>>> import numpy as np
>>> from numpy import linalg as LA
>>> np.set_printoptions(precision=2, suppress=True, linewidth=120, floatmode="fixed")
>>> X = np.loadtxt("case2.csv", delimiter=",")
>>> X
array([[ 0.00,  0.00,  0.00,  3.00,  0.00,  0.00,  0.00,  0.00],
       [ 0.00,  0.00,  0.00,  0.00, -3.00,  0.00,  0.00,  0.00],
       [ 0.00,  0.00,  0.00, -1.00,  2.00,  0.00,  0.00,  1.00],
       [ 0.00,  0.00,  0.00,  0.00,  0.00,  0.00,  0.00,  0.00]])
>>> ang = np.radians(79)
>>> R = np.eye(8)
>>> R[7, 7] = R[1, 1] = np.cos(ang)
>>> R[7, 1], R[1, 7] = -np.sin(ang), np.sin(ang)
>>> R
array([[ 1.00,  0.00,  0.00,  0.00,  0.00,  0.00,  0.00,  0.00],
       [ 0.00,  0.19,  0.00,  0.00,  0.00,  0.00,  0.00,  0.98],
       [ 0.00,  0.00,  1.00,  0.00,  0.00,  0.00,  0.00,  0.00],
       [ 0.00,  0.00,  0.00,  1.00,  0.00,  0.00,  0.00,  0.00],
       [ 0.00,  0.00,  0.00,  0.00,  1.00,  0.00,  0.00,  0.00],
       [ 0.00,  0.00,  0.00,  0.00,  0.00,  1.00,  0.00,  0.00],
       [ 0.00,  0.00,  0.00,  0.00,  0.00,  0.00,  1.00,  0.00],
       [ 0.00, -0.98,  0.00,  0.00,  0.00,  0.00,  0.00,  0.19]])
>>> B = X @ R.T
>>> np.allclose(X @ X.T, B @ B.T)
True
>>> LA.svd(X, compute_uv=False), LA.svd(B, compute_uv=False)
(array([3.79, 3.00, 0.79, 0.00]), array([3.79, 3.00, 0.79, 0.00]))
>>> r = LA.matrix_rank(X)
>>> r
np.int64(3)
>>> N = LA.svd(X)[2][r:].T
>>> [int(LA.matrix_rank(X[:, :j + 1])) for j in range(8)]
[0, 0, 0, 1, 2, 2, 2, 3]
>>> N.shape
(8, 5)
>>> N @ N.T
array([[1.00, 0.00, 0.00, 0.00, 0.00, 0.00, 0.00, 0.00],
       [0.00, 1.00, 0.00, 0.00, 0.00, 0.00, 0.00, 0.00],
       [0.00, 0.00, 1.00, 0.00, 0.00, 0.00, 0.00, 0.00],
       [0.00, 0.00, 0.00, 0.00, 0.00, 0.00, 0.00, 0.00],
       [0.00, 0.00, 0.00, 0.00, 0.00, 0.00, 0.00, 0.00],
       [0.00, 0.00, 0.00, 0.00, 0.00, 1.00, 0.00, 0.00],
       [0.00, 0.00, 0.00, 0.00, 0.00, 0.00, 1.00, 0.00],
       [0.00, 0.00, 0.00, 0.00, 0.00, 0.00, 0.00, 0.00]])
>>> [int(LA.matrix_rank(np.delete(X, i, axis=0))) for i in range(4)]
[2, 2, 2, 3]
>>> left, sig, vt = LA.svd(X)
>>> vecs = vt[:(sig > 1e-8).sum()]
>>> rng = np.random.default_rng(45)
>>> x = X[2] + 3 * X[1] + rng.integers(2) * np.eye(8)[0]
>>> x
array([ 1.00,  0.00,  0.00, -1.00, -7.00,  0.00,  0.00,  1.00])
>>> np.round(vecs.T @ vecs, 2) + 0
array([[0.00, 0.00, 0.00, 0.00, 0.00, 0.00, 0.00, 0.00],
       [0.00, 0.00, 0.00, 0.00, 0.00, 0.00, 0.00, 0.00],
       [0.00, 0.00, 0.00, 0.00, 0.00, 0.00, 0.00, 0.00],
       [0.00, 0.00, 0.00, 1.00, 0.00, 0.00, 0.00, 0.00],
       [0.00, 0.00, 0.00, 0.00, 1.00, 0.00, 0.00, 0.00],
       [0.00, 0.00, 0.00, 0.00, 0.00, 0.00, 0.00, 0.00],
       [0.00, 0.00, 0.00, 0.00, 0.00, 0.00, 0.00, 0.00],
       [0.00, 0.00, 0.00, 0.00, 0.00, 0.00, 0.00, 1.00]])
>>> np.round(LA.norm(x - vecs.T @ vecs @ x), 2)
np.float64(1.0)
>>> np.diag(vecs.T @ vecs)
array([0.00, 0.00, 0.00, 1.00, 1.00, 0.00, 0.00, 1.00])
>>> left, sig, vt = LA.svd(X)
>>> sig
array([3.79, 3.00, 0.79, 0.00])
>>> np.argmax(sig[:-1] / (sig[1:] + 1e-6)) + 1
np.int64(3)
>>> B = left[:, :3] @ np.diag(sig[:3]) @ vt[:3]
>>> round(LA.norm(X - B) / LA.norm(X), 2)
np.float64(0.0)
>>> np.round(np.abs(X - B).max(), 2)
np.float64(0.0)
>>> LA.matrix_rank(X, rtol=0.05)
np.int64(3)
>>> B.round(2) + 0
array([[ 0.00,  0.00,  0.00,  3.00,  0.00,  0.00,  0.00,  0.00],
       [ 0.00,  0.00,  0.00,  0.00, -3.00,  0.00,  0.00,  0.00],
       [ 0.00,  0.00,  0.00, -1.00,  2.00,  0.00,  0.00,  1.00],
       [ 0.00,  0.00,  0.00,  0.00,  0.00,  0.00,  0.00,  0.00]])
>>> LA.matrix_rank(B)
np.int64(3)
>>> mat = np.load("data.npy")
>>> mat
array([[ 0.30, -0.60,  0.54, -0.30,  1.40],
       [ 0.10, -0.30,  0.28,  0.30,  0.50],
       [ 0.30, -0.70,  0.67, -0.10, -0.10],
       [-0.30,  0.30, -0.26, -2.70,  1.60],
       [ 1.10,  0.90, -0.91,  0.60,  0.40],
       [-0.80,  0.30, -0.28, -1.80,  0.90],
       [ 0.00, -0.80,  0.77,  0.40,  0.20],
       [-1.30, -0.80,  0.78,  0.60,  0.40],
       [-1.50, -2.20,  2.19,  0.50, -0.20],
       [ 0.60, -1.10,  1.10, -0.90,  0.80],
       [-1.50,  0.50, -0.51,  0.10,  0.10],
       [ 1.00, -1.60,  1.59, -1.10,  0.80],
       [ 0.30, -1.60,  1.61, -0.10, -1.70],
       [ 0.20,  1.10, -1.08,  0.80,  0.20],
       [ 1.70,  1.30, -1.30,  0.50,  1.60],
       [-0.80,  1.50, -1.50,  0.00,  1.50],
       [-0.50, -1.40,  1.38, -0.80,  0.10],
       [-0.70,  0.20, -0.21, -0.90, -0.50],
       [ 0.50, -0.60,  0.60, -0.10, -0.50],
       [-3.10, -1.20,  1.21,  1.00, -0.80]])
>>> dist = LA.norm(mat[:, None] - mat[None], axis=-1)
>>> np.unravel_index(dist.round(6).argmax(), dist.shape)
(np.int64(14), np.int64(19))
>>> dist[3].round(6).argsort(kind="stable")[:4]
array([ 3,  5,  0, 17])
